>>> import numpy as np
>>> import numpy.linalg as la
>>> np.set_printoptions(precision=2, suppress=True, linewidth=160)
>>> M = np.load("layer1.npy")
>>> M
array([[-1, -2,  1],
       [-1, -1, -2],
       [ 1, -2,  2],
       [-2, -1,  0],
       [ 0,  2,  0],
       [-2,  0,  0],
       [-2,  0,  1]])
>>> x0 = np.array([-1, 2, 1])
>>> rhs = M @ x0
>>> la.solve(M.T @ M, M.T @ rhs)
array([-1.,  2.,  1.])
>>> rhs
array([-2, -3, -3,  0,  4,  2,  3])
>>> rng = np.random.default_rng(511)
>>> rhs = rhs + 0.3 * rng.normal(size=7)
>>> rhs
array([-2.17, -3.2 , -2.95, -0.03,  3.64,  1.87,  3.57])
>>> b, *_ = la.lstsq(M, rhs)
>>> np.round(M.T @ (rhs - M @ b), 2) + 0
array([0., 0., 0.])
>>> b
array([-1.04,  2.02,  1.1 ])
>>> other = M / np.sqrt((M ** 2).mean(axis=1, keepdims=True))
>>> la.norm(other, axis=1)
array([1.73, 1.73, 1.73, 1.73, 1.73, 1.73, 1.73])
>>> M - M.mean(axis=1, keepdims=True)
array([[-0.33, -1.33,  1.67],
       [ 0.33,  0.33, -0.67],
       [ 0.67, -2.33,  1.67],
       [-1.  ,  0.  ,  1.  ],
       [-0.67,  1.33, -0.67],
       [-1.33,  0.67,  0.67],
       [-1.67,  0.33,  1.33]])
>>> x0 = np.array([2, 0, -1])
>>> rhs = M @ x0
>>> b, lr = np.zeros(3), 1 / la.norm(M, 2) ** 2
>>> for i in range(25):
...     b -= lr * M.T @ (M @ b - rhs)
...     if i % 5 == 0: print(i, round(la.norm(M @ b - rhs), 2))
... 
0 2.35
5 0.21
10 0.02
15 0.0
20 0.0
>>> np.round(la.cond(M), 2)
np.float64(1.63)
>>> b.round(2) + 0
array([ 2.,  0., -1.])
>>> def softmax(z):
...     e = np.exp(z - z.max(axis=-1, keepdims=True))
...     return e / e.sum(axis=-1, keepdims=True)
... 
>>> softmax(M).sum(axis=1)
array([1., 1., 1., 1., 1., 1., 1.])
>>> softmax(M[0] + -3)
array([0.11, 0.04, 0.84])
>>> softmax(M[0])
array([0.11, 0.04, 0.84])
>>> scores = M @ M.T / np.sqrt(3)
>>> softmax(scores).round(6).argmax(axis=1)
array([0, 1, 2, 3, 4, 3, 6])
>>> softmax(scores)[0] @ M
array([-0.76, -1.58,  0.99])
>>> F = np.load("data.npy")
>>> F.round(2) + 0
array([[-0.42, -0.11,  0.26, -0.11, -0.71],
       [ 0.42, -0.12,  0.62, -0.05, -0.09],
       [ 0.42, -0.42, -0.21,  0.4 , -0.19],
       [-0.21,  0.48, -0.32, -0.02,  0.05],
       [ 0.11,  0.22, -0.01,  0.23, -0.03],
       [ 0.  ,  0.42,  0.48,  0.  , -0.03],
       [-0.25, -0.24, -0.19,  0.32, -0.3 ],
       [ 0.42,  0.53, -0.2 ,  0.21, -0.51],
       [ 0.21, -0.1 , -0.29, -0.76, -0.29],
       [-0.35,  0.  ,  0.09,  0.21, -0.11]])
>>> other = np.array([[-2, -3, 1], [0, -2, 2], [0, 1, -3], [-3, 0, 0], [-1, -3, -1]])
>>> la.matrix_rank(F @ other)
np.int64(3)
>>> other @ F
Traceback (most recent call last):
  File "<python-input-35>", line 1, in <module>
    other @ F
    ~~~~~~^~~
ValueError: matmul: Input operand 1 has a mismatch in its core dimension 0, with gufunc signature (n?,k),(k,m?)->(n?,m?) (size 10 is different from 3)
>>> m1 = 5 * np.eye(4) + np.eye(4, k=1)
>>> m1
array([[5., 1., 0., 0.],
       [0., 5., 1., 0.],
       [0., 0., 5., 1.],
       [0., 0., 0., 5.]])
>>> f = np.array([2, 2, 2, -2])
>>> other = m1 + np.outer(f, np.eye(4)[1])
>>> other
array([[ 5.,  3.,  0.,  0.],
       [ 0.,  7.,  1.,  0.],
       [ 0.,  2.,  5.,  1.],
       [ 0., -2.,  0.,  5.]])
>>> np.round(la.det(other) / la.det(m1), 2), round(float(1 + la.solve(m1, f)[1]), 2)
(np.float64(1.3), 1.3)
>>> la.matrix_rank(other - m1)
np.int64(1)
>>> data = np.array([[4.0, 0.0, -2.0, 2.0],
...     [0.0, 3.0, 0.0, 0.0],
...     [-2.0, 0.0, 7.0, -4.0],
...     [2.0, 0.0, -4.0, 7.0]])
>>> ev, vecs = la.eigh(data)
>>> np.round(vecs.T @ data @ vecs, 2) + 0
array([[ 3.,  0.,  0.,  0.],
       [ 0.,  3.,  0.,  0.],
       [ 0.,  0.,  3.,  0.],
       [ 0.,  0.,  0., 12.]])
>>> ev.sum(), np.trace(data)
(np.float64(21.0), np.float64(21.0))
>>> np.abs(vecs[:, -1])
array([0.33, 0.  , 0.67, 0.67])
>>> ev
array([ 3.,  3.,  3., 12.])
>>> (ev > 1e-8).sum(), (ev < -1e-8).sum()
(np.int64(4), np.int64(0))
>>> np.abs(vecs[:, -1]).round(6).argmax()
np.int64(2)
>>> ev, vecs = la.eig(data)
>>> np.sort(la.eigvals(data.T))
array([ 3.,  3.,  3., 12.])
>>> ev
array([ 3., 12.,  3.,  3.])
>>> (data != 0).astype(int)
array([[1, 0, 1, 1],
       [0, 1, 0, 0],
       [1, 0, 1, 1],
       [1, 0, 1, 1]])
>>> (la.matrix_power((data != 0) + (data.T != 0) + np.eye(4), 4) > 0).astype(int)
array([[1, 0, 1, 1],
       [0, 1, 0, 0],
       [1, 0, 1, 1],
       [1, 0, 1, 1]])
>>> np.sort(la.eigvals(data).real)
array([ 3.,  3.,  3., 12.])
>>> P = np.triu(np.array([[-5, -4, -4, 1], [2, -2, 4, 0], [4, 4, 5, -1], [-3, -3, 3, -5]]), 1) + np.eye(4)
>>> other = P @ data @ la.inv(P)
>>> np.poly(other)
array([   1.,  -21.,  135., -351.,  324.])
>>> np.round(la.det(other), 2)
np.float64(324.0)
>>> np.trace(other), np.trace(data)
(np.float64(21.0), np.float64(21.0))
>>> M @ M
Traceback (most recent call last):
  File "<python-input-62>", line 1, in <module>
    M @ M
    ~~^~~
ValueError: matmul: Input operand 1 has a mismatch in its core dimension 0, with gufunc signature (n?,k),(k,m?)->(n?,m?) (size 7 is different from 3)
>>> cov = M.T @ M
>>> la.eigvalsh(cov)[::-1]
array([18.09, 14.14,  6.77])
>>> cov
array([[15,  3,  1],
       [ 3, 14, -4],
       [ 1, -4, 10]])
>>> J = np.load("x.npy")
>>> J
array([[ -1, -22,  33,  -3],
       [ 15,  -8,  11, -49],
       [ -6,  -4,  22, -10],
       [ 15,   6, -27, -15],
       [  9,   2,  -5, -25],
       [-21,  24,  -9,  27],
       [ 13, -24,   1,  13]])
>>> other = np.array([[0, 1, 3], [3, 1, 2], [0, 0, 1], [1, 1, 1]])
>>> np.einsum("ik,kj->ji", J, other)
array([[-69, -73, -22,   3, -19,  99, -59],
       [-26, -42, -20,   6, -14,  30,   2],
       [-17,  -9, -14,  15,   1,   3,   5]])
>>> J @ other
array([[-69, -26, -17],
       [-73, -42,  -9],
       [-22, -20, -14],
       [  3,   6,  15],
       [-19, -14,   1],
       [ 99,  30,   3],
       [-59,   2,   5]])
>>> np.einsum("ij->j", J)
array([ 24, -26,  26, -62])
>>> other.T @ J.T
array([[-69, -73, -22,   3, -19,  99, -59],
       [-26, -42, -20,   6, -14,  30,   2],
       [-17,  -9, -14,  15,   1,   3,   5]])
>>> np.vstack([J, other.T]).shape
(10, 4)
>>> np.einsum("ij,ij->i", J, J)
array([1583, 2811,  636, 1215,  735, 1827,  915])
>>> la.matrix_rank(np.vstack([J, other.T]))
np.int64(4)
>>> np.einsum("ik,kj->ij", J, other)
array([[-69, -26, -17],
       [-73, -42,  -9],
       [-22, -20, -14],
       [  3,   6,  15],
       [-19, -14,   1],
       [ 99,  30,   3],
       [-59,   2,   5]])
